% ipython --no-banner

In [1]: import numpy as np

In [2]: import numpy.linalg as la

In [3]: np.set_printoptions(precision=1, suppress=True, linewidth=120)

In [4]: def tidy(a):
   ...:     return np.round(a, 1) + 0
   ...: 

In [5]: E = np.load("layer9.npy")

In [6]: E
Out[6]: 
array([[ 2,  1,  0,  0],
       [-3, -3,  0,  0],
       [ 0,  0,  2,  1],
       [ 0,  0, -3, -3]])

In [7]: np.flatnonzero(la.matrix_power((E != 0) + (E.T != 0) + np.eye(4), 4)[2])
Out[7]: array([2, 3])

In [8]: E @ E
Out[8]: 
array([[ 1, -1,  0,  0],
       [ 3,  6,  0,  0],
       [ 0,  0,  1, -1],
       [ 0,  0,  3,  6]])

In [9]: tidy(la.det(E))
Out[9]: np.float64(9.0)

In [10]: A2 = la.inv(E)

In [11]: tidy(la.slogdet(E)[0])
Out[11]: np.float64(1.0)

In [12]: tidy(A2)
Out[12]: 
array([[ 1. ,  0.3,  0. ,  0. ],
       [-1. , -0.7,  0. ,  0. ],
       [ 0. ,  0. ,  1. ,  0.3],
       [ 0. ,  0. , -1. , -0.7]])

In [13]: tidy(E @ A2)
Out[13]: 
array([[1., 0., 0., 0.],
       [0., 1., 0., 0.],
       [0., 0., 1., 0.],
       [0., 0., 0., 1.]])

In [14]: tidy(la.det(E) * A2)
Out[14]: 
array([[ 9.,  3.,  0.,  0.],
       [-9., -6.,  0.,  0.],
       [ 0.,  0.,  9.,  3.],
       [ 0.,  0., -9., -6.]])

In [15]: tidy(la.inv(A2))
Out[15]: 
array([[ 2.,  1.,  0.,  0.],
       [-3., -3.,  0.,  0.],
       [ 0.,  0.,  2.,  1.],
       [ 0.,  0., -3., -3.]])
